$ python -q
>>> import numpy as np
>>> np.set_printoptions(precision=2, suppress=True, linewidth=120, floatmode="fixed")
>>> def rd(a):
...     return np.round(a, 2) + 0
... 
>>> arr = np.array([[0, 0, 3, 3, 3], [3, 3, 3, 1, 3], [1, 0, 0, 0, 3]])
>>> print(arr)
[[0 0 3 3 3]
 [3 3 3 1 3]
 [1 0 0 0 3]]
>>> rng = np.random.default_rng(5423)
>>> B = arr + rng.integers(-2, 3, (3, 1)) @ rng.integers(-2, 3, (1, 5))
>>> print(B)
[[ 0 -1  3  2  1]
 [ 3  1  3 -1 -1]
 [ 1  0  0  0  3]]
>>> print(B - arr)
[[ 0 -1  0 -1 -2]
 [ 0 -2  0 -2 -4]
 [ 0  0  0  0  0]]
>>> print(rd(np.linalg.svd(B - arr, compute_uv=False)))
[5.48 0.00 0.00]
>>> print(np.abs(B - arr).sum(axis=1))
[4 8 0]
>>> t3 = np.stack([B, -3 * B, B[::-1]])
>>> print((t3 @ B.T).shape)
(3, 3, 3)
>>> print(t3.shape)
(3, 3, 5)
>>> print(t3.sum(axis=0))
[[ 1  2 -6 -4  1]
 [-3 -1 -3  1  1]
 [-2 -1  3  2 -5]]
>>> print(np.einsum("bij,cij->bc", t3, t3))
[[  46 -138   27]
 [-138  414  -81]
 [  27  -81   46]]
>>> G = arr.T @ arr
>>> print((arr @ arr.T).shape)
(3, 3)
>>> print(np.diag(G))
[10  9 18 10 27]
>>> print(rd(np.linalg.svd(arr, compute_uv=False) ** 2))
[58.25 10.44  5.31]
>>> print(G)
[[10  9  9  3 12]
 [ 9  9  9  3  9]
 [ 9  9 18 12 18]
 [ 3  3 12 10 12]
 [12  9 18 12 27]]
>>> print(np.allclose(G, G.T))
True
>>> print(np.linalg.matrix_rank(G))
3
>>> print(rd(np.linalg.eigvalsh(G)[::-1]))
[58.25 10.44  5.31  0.00  0.00]
>>> print(np.linalg.cond(G) > 100)
True
>>> print(np.argsort(-np.linalg.norm(G, axis=0).round(6), kind="stable")[:3])
[4 2 0]
>>> B = arr / np.sqrt((arr ** 2).mean(axis=1, keepdims=True))
>>> print(rd(arr - arr.mean(axis=1, keepdims=True)))
[[-1.80 -1.80  1.20  1.20  1.20]
 [ 0.40  0.40  0.40 -1.60  0.40]
 [ 0.20 -0.80 -0.80 -0.80  2.20]]
>>> print(np.linalg.matrix_rank(arr - arr.mean(axis=1, keepdims=True)))
3
>>> print(rd(B[0]))
[0.00 0.00 1.29 1.29 1.29]
>>> M = np.load("dump.npy")
>>> print(M)
[[ 4.00  5.00  1.00  5.00 -1.00]
 [ 3.00  0.00  1.00  5.00 -2.00]
 [ 1.00  4.00  4.00  4.00 -1.00]
 [ 0.00  2.00  3.00  3.00  0.00]
 [ 0.00  0.00  0.00  0.00 -1.00]]
>>> B = np.array([[3, 0], [2, 2], [0, 3], [2, 2], [3, 2]])
>>> print(np.linalg.matrix_rank(np.vstack([M, B.T])))
5
>>> print(np.einsum("ij,ij->i", M, M))
[68.00 39.00 50.00 22.00  1.00]
>>> print(np.einsum("ij->j", M))
[ 8.00 11.00  9.00 17.00 -5.00]
>>> print(np.einsum("ik,kj->ij", M, B))
[[29.00 21.00]
 [13.00  9.00]
 [16.00 26.00]
 [10.00 19.00]
 [-3.00 -2.00]]
>>> left, s, Vt = np.linalg.svd(arr, full_matrices=False)
>>> print(left.shape, s.shape, Vt.shape)
(3, 3) (3,) (3, 5)
>>> print(rd(left.T @ arr @ Vt.T))
[[7.63 0.00 0.00]
 [0.00 3.23 0.00]
 [0.00 0.00 2.31]]
>>> print(rd(np.cumsum(s ** 2) / np.sum(s ** 2)))
[0.79 0.93 1.00]
>>> print(np.allclose(left * s @ Vt, arr))
True
>>> print(rd(np.abs(Vt[0])))
[0.33 0.30 0.53 0.33 0.64]
>>> print(rd(s))
[7.63 3.23 2.31]
>>> print((s > 1e-8).sum())
3
>>> W1 = np.array([[-3, 0, 5], [3, 0, -2], [0, -2, -5], [-4, 0, 0], [5, 4, 1]])
>>> c = np.array([2, 2, 4])
>>> H = np.maximum(M @ W1 + c, 0)
>>> print((H > 0).astype(int))
[[0 0 1]
 [0 0 1]
 [0 0 0]
 [0 0 0]
 [0 0 1]]
>>> print(np.linalg.matrix_rank(H))
1
>>> print((H > 0).mean(axis=0))
[0.00 0.00 0.60]
>>> basis = np.array([[0, 0, -3], [4, 8, 7], [-5, -5, 2]])
>>> print((H @ basis).round(6).argmax(axis=1))
[2 2 0 0 2]
>>> K = np.load("arr.npy")
>>> print(K)
[[1.10 0.00 2.00 2.00 0.00]
 [0.00 2.10 0.00 0.00 1.00]
 [0.00 1.00 2.10 0.00 1.00]
 [2.00 2.00 1.00 2.10 0.00]
 [1.00 0.00 2.00 2.00 0.10]]
>>> left, s, Vt = np.linalg.svd(K)
>>> print(rd(s))
[5.52 2.84 2.15 0.47 0.01]
>>> B = left[:, :4] @ np.diag(s[:4]) @ Vt[:4]
>>> print(rd(B))
[[1.10 0.00 2.00 2.00 0.00]
 [0.00 2.10 0.00 0.00 1.00]
 [0.00 1.00 2.10 0.00 1.00]
 [2.00 2.00 1.00 2.10 0.00]
 [1.00 0.00 2.00 2.00 0.10]]
>>> print(rd(np.abs(K - B).max()))
0.0
>>> print(rd(np.linalg.norm(K - B) / np.linalg.norm(K)))
0.0
>>> print(np.linalg.matrix_rank(K, rtol=0.05))
4
>>> Q, r_ = np.linalg.qr(K)
>>> print(rd(np.abs(np.diag(r_))))
[2.49 2.61 2.69 0.65 0.01]
>>> print(Q.shape, r_.shape)
(5, 5) (5, 5)
>>> print(np.allclose(r_.T @ r_, K.T @ K))
True
>>> print(rd(Q @ r_))
[[1.10 0.00 2.00 2.00 0.00]
 [0.00 2.10 0.00 0.00 1.00]
 [0.00 1.00 2.10 0.00 1.00]
 [2.00 2.00 1.00 2.10 0.00]
 [1.00 0.00 2.00 2.00 0.10]]
>>> print(np.trace(Q @ Q.T))
5.0
>>> Q = K.astype(float).copy()
>>> for j in range(5):
...     Q[:, j] -= Q[:, :j] @ (Q[:, :j].T @ Q[:, j])
...     Q[:, j] /= np.linalg.norm(Q[:, j])
... 
>>> print(rd(Q.T @ K))
[[ 2.49  1.61  2.49  3.37  0.04]
 [ 0.00  2.61  0.04 -0.46  1.16]
 [ 0.00  0.00  2.69  0.64  0.80]
 [ 0.00  0.00  0.00  0.65  0.13]
 [ 0.00  0.00  0.00  0.00  0.01]]
>>> B = np.linalg.inv(K)
>>> print(rd(np.linalg.inv(B)))
[[1.10 0.00 2.00 2.00 0.00]
 [0.00 2.10 0.00 0.00 1.00]
 [0.00 1.00 2.10 0.00 1.00]
 [2.00 2.00 1.00 2.10 0.00]
 [1.00 0.00 2.00 2.00 0.10]]
>>> print(rd(np.linalg.det(K) * np.linalg.det(B)))
1.0
>>> print(rd(K @ B))
[[1.00 0.00 0.00 0.00 0.00]
 [0.00 1.00 0.00 0.00 0.00]
 [0.00 0.00 1.00 0.00 0.00]
 [0.00 0.00 0.00 1.00 0.00]
 [0.00 0.00 0.00 0.00 1.00]]
>>> z = rng.permutation(5)
>>> print(z)
[4 0 1 3 2]
>>> B = K[z][:, z]
>>> print(np.allclose(B, K))
False
>>> print(np.diag(B))
[0.10 1.10 2.10 2.10 2.10]
>>> A = np.load("x.npy")
>>> print(A)
[[ 2.35  1.03 -1.56]
 [ 1.18  1.55  2.28]
 [-1.52 -1.78 -1.88]
 [-0.39  1.44 -2.60]
 [ 0.78  2.04  2.06]
 [ 0.66  0.38 -2.90]
 [ 0.33  0.91 -2.84]
 [-2.88  0.74 -0.40]
 [-1.05 -1.95  2.03]
 [-2.76 -0.90  0.77]
 [-1.90  2.32  0.01]
 [ 0.86  1.96 -2.11]
 [-1.45  2.50 -0.81]
 [-2.60  1.49 -0.14]
 [ 0.69  2.50  1.50]
 [-0.88  1.97  2.08]
 [ 1.75 -0.57  2.37]
 [ 0.37  2.84  0.91]
 [ 0.68 -1.65 -2.41]
 [ 0.54  1.17 -2.71]
 [ 1.51  2.52 -0.60]
 [-1.70  2.43 -0.45]
 [ 1.44  2.51  0.80]
 [ 2.77  0.98  0.59]
 [-0.32  2.56 -1.53]
 [ 0.22 -2.60  1.48]
 [-2.10  1.28  1.72]
 [-2.39 -1.79  0.29]]
>>> d = np.linalg.norm(A[:, None] - A[None], axis=-1)
>>> print(d.shape)
(28, 28)
>>> print(d.mean(axis=1).argmax())
25
>>> print(np.linalg.matrix_rank(d ** 2))
5
>>> print((d + 1e9 * np.eye(28)).round(6).argmin(axis=1))
[11  4 18  6  1  6 19 13 25 27 21 19 21  7  4 26  1 14  5  6 22 12 14 22 12  8 15  9]
>>> J = np.load("mat.npy")
>>> print(J)
[[ 1.00  3.00  0.00]
 [ 3.00  4.00  3.00]
 [ 0.00  3.00 -1.00]]
>>> evals, V = np.linalg.eigh(J)
>>> print(np.abs(V[:, -1]).round(6).argmax())
1
>>> print(rd(np.linalg.eigvalsh(J + 3 * np.eye(3))))
[0.06 3.20 9.73]
>>> print(rd(np.abs(V[:, -1])))
[0.44 0.84 0.33]
>>> print(rd(evals))
[-2.94  0.20  6.73]
>>> data = np.loadtxt("block11.csv", delimiter=",")
>>> print(data)
[[-7.59 -3.97 -6.10  0.58 -4.90]
 [-7.19 -7.43 -8.11  2.40 -4.07]
 [ 0.01 -2.76 -4.93  4.67 -9.01]
 [-5.06 -6.46 -7.01  2.70 -5.64]
 [-0.32 -3.72 -4.56  3.80 -8.79]
 [-3.83 -5.59 -7.81  3.68 -7.65]
 [-2.85 -4.71 -5.23  3.24 -6.36]
 [-1.66  0.13 -1.11  2.53 -5.44]
 [-8.29 -0.27 -0.15 -2.47 -1.35]
 [-3.83 -5.07 -5.99  2.99 -6.23]
 [-3.38 -3.01 -3.89  1.92 -6.38]
 [-6.04 -1.70 -5.72  1.63 -6.23]
 [-3.61 -2.89 -2.59  1.82 -4.30]
 [-7.14 -5.85 -9.79  2.50 -7.29]
 [-5.23 -0.99 -4.33  0.90 -6.81]
 [-2.21 -5.51 -3.98  2.84 -5.64]
 [-5.81 -6.90 -8.45  2.60 -6.61]]
>>> left, s, Vt = np.linalg.svd(J)
>>> print(np.argmax(s[:-1] / (s[1:] + 1e-6)) + 1)
2
>>> print(rd(s))
[6.73 2.94 0.20]
>>> B = left[:, :2] @ np.diag(s[:2]) @ Vt[:2]
>>> print(rd(np.linalg.norm(J - B) / np.linalg.norm(J)))
0.03
>>> print(rd(B))
[[ 0.87  3.04  0.09]
 [ 3.04  3.99  2.98]
 [ 0.09  2.98 -1.06]]
>>> print(rd(np.abs(J - B).max()))
0.13
>>> print(np.linalg.matrix_rank(B))
2
>>> print(np.linalg.matrix_rank(J, rtol=0.05))
2
>>> P = data @ np.linalg.solve(data.T @ data, data.T)
>>> print(rd(np.trace(P)))
5.0
>>> print(rd(np.linalg.eigvalsh(P)))
[0.00 0.00 0.00 0.00 0.00 0.00 0.00 0.00 0.00 0.00 0.00 0.00 1.00 1.00 1.00 1.00 1.00]
>>> X = np.loadtxt("test1.csv", delimiter=",")
>>> print(X)
[[ 0.00 -1.00  0.00  0.00  0.00  0.00]
 [-1.00  2.00 -1.00  0.00  0.00  0.00]
 [ 0.00 -1.00  2.00 -1.00  0.00  0.00]
 [ 0.00  0.00 -1.00  5.00 -1.00  0.00]
 [ 0.00  0.00  0.00 -1.00  5.00 -1.00]
 [ 0.00  0.00  0.00  0.00 -1.00  3.00]]
>>> Q, r_ = np.linalg.qr(X)
>>> print(np.allclose(r_.T @ r_, X.T @ X))
True
>>> print(rd(r_))
[[-1.00  2.00 -1.00  0.00  0.00  0.00]
 [ 0.00  1.41 -1.41  0.71  0.00  0.00]
 [ 0.00  0.00 -1.73  3.46 -0.58  0.00]
 [ 0.00  0.00  0.00 -3.81  2.10 -0.26]
 [ 0.00  0.00  0.00  0.00 -4.72  1.58]
 [ 0.00  0.00  0.00  0.00  0.00  2.73]]
>>> print(rd(Q @ r_))
[[ 0.00 -1.00  0.00  0.00  0.00  0.00]
 [-1.00  2.00 -1.00  0.00  0.00  0.00]
 [ 0.00 -1.00  2.00 -1.00  0.00  0.00]
 [ 0.00  0.00 -1.00  5.00 -1.00  0.00]
 [ 0.00  0.00  0.00 -1.00  5.00 -1.00]
 [ 0.00  0.00  0.00  0.00 -1.00  3.00]]
>>> z = rng.permutation(6)
>>> print(z)
[3 1 4 5 0 2]
>>> B = r_[z][:, z]
>>> print(np.allclose(B, r_))
False
>>> print(rd(np.diag(B)))
[-3.81  1.41 -4.72  2.73 -1.00 -1.73]
>>> left, s, Vt = np.linalg.svd(X, full_matrices=False)
>>> print(np.allclose(left * s @ Vt, X))
True
>>> print((s > 1e-8).sum())
6
>>> print(np.abs(left[:, 0]).round(6).argmax())
4
>>> print(rd(left.T @ X @ Vt.T))
[[6.28 0.00 0.00 0.00 0.00 0.00]
 [0.00 4.55 0.00 0.00 0.00 0.00]
 [0.00 0.00 3.00 0.00 0.00 0.00]
 [0.00 0.00 0.00 2.51 0.00 0.00]
 [0.00 0.00 0.00 0.00 1.14 0.00]
 [0.00 0.00 0.00 0.00 0.00 0.49]]
>>> print(rd(np.cumsum(s ** 2) / np.sum(s ** 2)))
[0.51 0.78 0.90 0.98 1.00 1.00]
>>> print(left.shape, s.shape, Vt.shape)
(6, 6) (6,) (6, 6)
>>> print(rd(left.T @ left))
[[1.00 0.00 0.00 0.00 0.00 0.00]
 [0.00 1.00 0.00 0.00 0.00 0.00]
 [0.00 0.00 1.00 0.00 0.00 0.00]
 [0.00 0.00 0.00 1.00 0.00 0.00]
 [0.00 0.00 0.00 0.00 1.00 0.00]
 [0.00 0.00 0.00 0.00 0.00 1.00]]
>>> print(rd(s / s[0]))
[1.00 0.73 0.48 0.40 0.18 0.08]
>>> evals, V = np.linalg.eigh(X)
>>> print(rd(np.linalg.eigvalsh(X @ X)))
[ 0.24  1.30  6.32  9.00 20.73 39.40]
>>> print((evals > 1e-8).sum(), (evals < -1e-8).sum())
5 1
>>> print(rd(V @ np.diag(evals) @ V.T))
[[ 0.00 -1.00  0.00  0.00  0.00  0.00]
 [-1.00  2.00 -1.00  0.00  0.00  0.00]
 [ 0.00 -1.00  2.00 -1.00  0.00  0.00]
 [ 0.00  0.00 -1.00  5.00 -1.00  0.00]
 [ 0.00  0.00  0.00 -1.00  5.00 -1.00]
 [ 0.00  0.00  0.00  0.00 -1.00  3.00]]
>>> print(rd(V.T @ V))
[[1.00 0.00 0.00 0.00 0.00 0.00]
 [0.00 1.00 0.00 0.00 0.00 0.00]
 [0.00 0.00 1.00 0.00 0.00 0.00]
 [0.00 0.00 0.00 1.00 0.00 0.00]
 [0.00 0.00 0.00 0.00 1.00 0.00]
 [0.00 0.00 0.00 0.00 0.00 1.00]]
>>> print(evals.sum(), np.trace(X))
17.0 17.0
>>> print(rd(V.T @ X @ V))
[[-0.49  0.00  0.00  0.00  0.00  0.00]
 [ 0.00  1.14  0.00  0.00  0.00  0.00]
 [ 0.00  0.00  2.51  0.00  0.00  0.00]
 [ 0.00  0.00  0.00  3.00  0.00  0.00]
 [ 0.00  0.00  0.00  0.00  4.55  0.00]
 [ 0.00  0.00  0.00  0.00  0.00  6.28]]
>>> print(np.unique(evals.round(6) + 0, return_counts=True)[1])
[1 1 1 1 1 1]
>>> G = X.T @ X
>>> print(rd(np.linalg.eigvalsh(G)[::-1]))
[39.40 20.73  9.00  6.32  1.30  0.24]
>>> print(rd(np.linalg.svd(X, compute_uv=False) ** 2))
[39.40 20.73  9.00  6.32  1.30  0.24]
>>> print(np.trace(G), (X ** 2).sum())
77.0 77.0
>>> print((X @ X.T).shape)
(6, 6)
>>> print(G)
[[  1.00  -2.00   1.00   0.00   0.00   0.00]
 [ -2.00   6.00  -4.00   1.00   0.00   0.00]
 [  1.00  -4.00   6.00  -7.00   1.00   0.00]
 [  0.00   1.00  -7.00  27.00 -10.00   1.00]
 [  0.00   0.00   1.00 -10.00  27.00  -8.00]
 [  0.00   0.00   0.00   1.00  -8.00  10.00]]
